% python3 -q
>>> import numpy as np
>>> from numpy import linalg as LA
>>> np.set_printoptions(precision=2, suppress=True, linewidth=100, sign=" ")
>>> K = np.loadtxt("a.csv", delimiter=",")
>>> K
array([[  0.,  -2.,   0.,   0.,   0.,  -1.,   2.,   1.,   0.,   1.,  -2.],
       [ -1.,   0.,   0.,  -1.,  -1.,  -2.,   3.,   0.,  -2.,   1.,  -2.],
       [ -3.,  -1.,   2.,   0.,  -2.,  -1.,   1.,  -2.,  -3.,   1.,  -2.],
       [ -3.,  -3.,   2.,   2.,  -3.,  -2.,  -1.,  -2.,  -1.,   3.,  -1.],
       [ -4.,  -5.,   1.,   0.,  -4.,  -2.,   1.,  -2.,   1.,   5.,  -1.],
       [ -5.,  -7.,   1.,   0.,  -5.,  -1.,   3.,  -3.,   3.,   3.,  -1.],
       [ -4.,  -6.,   0.,   2.,  -6.,  -1.,   3.,  -3.,   4.,   3.,  -2.],
       [ -2.,  -4.,   1.,   0.,  -8.,  -1.,   3.,  -1.,   4.,   5.,  -2.],
       [ -1.,  -4.,   2.,  -2., -10.,  -2.,   5.,  -2.,   6.,   7.,  -4.],
       [  1.,  -4.,   2.,   0., -12.,  -1.,   4.,  -4.,   6.,   9.,  -5.],
       [ -1.,  -6.,   1.,   2., -10.,   1.,   6.,  -3.,   4.,   9.,  -4.],
       [  0.,  -4.,   2.,   1., -10.,  -1.,   4.,  -1.,   5.,   8.,  -2.],
       [  2.,  -3.,   2.,  -1.,  -8.,   1.,   2.,  -2.,   7.,   6.,  -4.],
       [  3.,  -2.,   1.,  -2.,  -8.,   3.,   2.,  -2.,   7.,   8.,  -6.],
       [  5.,  -1.,   3.,  -1.,  -7.,   3.,   3.,  -2.,   9.,   7.,  -6.],
       [  3.,  -1.,   3.,   0.,  -8.,   1.,   4.,  -3.,   9.,   5.,  -5.],
       [  1.,  -2.,   3.,   1.,  -6.,  -1.,   6.,  -1.,   8.,   7.,  -7.],
       [  3.,  -3.,   1.,  -1.,  -4.,  -3.,   8.,  -3.,   8.,   8.,  -8.],
       [  2.,  -4.,   3.,   1.,  -3.,  -1.,   8.,  -3.,   7.,   9., -10.],
       [  0.,  -2.,   5.,   1.,  -3.,   1.,   9.,  -4.,   5.,   7., -10.],
       [  1.,  -1.,   6.,   0.,  -4.,   2.,   9.,  -3.,   3.,   7., -11.],
       [  2.,  -1.,   5.,  -2.,  -4.,   2.,  10.,  -1.,   3.,   7., -11.],
       [  0.,  -2.,   5.,   0.,  -6.,   2.,   8.,  -3.,   5.,   9., -13.],
       [ -2.,  -1.,   3.,   2.,  -5.,   1.,   6.,  -5.,   7.,   9., -14.],
       [ -3.,  -2.,   1.,   3.,  -5.,   2.,   7.,  -3.,   8.,   8., -16.],
       [ -2.,  -2.,   3.,   2.,  -3.,   2.,   8.,  -4.,   7.,   7., -16.],
       [ -4.,  -2.,   5.,   1.,  -2.,   1.,   9.,  -4.,   8.,   6., -14.],
       [ -5.,  -4.,   3.,   3.,  -4.,   2.,   9.,  -4.,  10.,   7., -14.],
       [ -4.,  -2.,   1.,   5.,  -2.,   4.,  10.,  -6.,  10.,   8., -14.],
       [ -3.,   0.,   3.,   4.,  -4.,   4.,  12.,  -6.,  10.,   9., -16.]])
>>> hat = K @ LA.solve(K.T @ K, K.T)
>>> np.trace(hat)
np.float64(11.0)
>>> np.allclose(hat @ hat, hat)
True
>>> hat @ K[:, 9]
array([ 1.,  1.,  1.,  3.,  5.,  3.,  3.,  5.,  7.,  9.,  9.,  8.,  6.,  8.,  7.,  5.,  7.,  8.,
        9.,  7.,  7.,  7.,  9.,  9.,  8.,  7.,  6.,  7.,  8.,  9.])
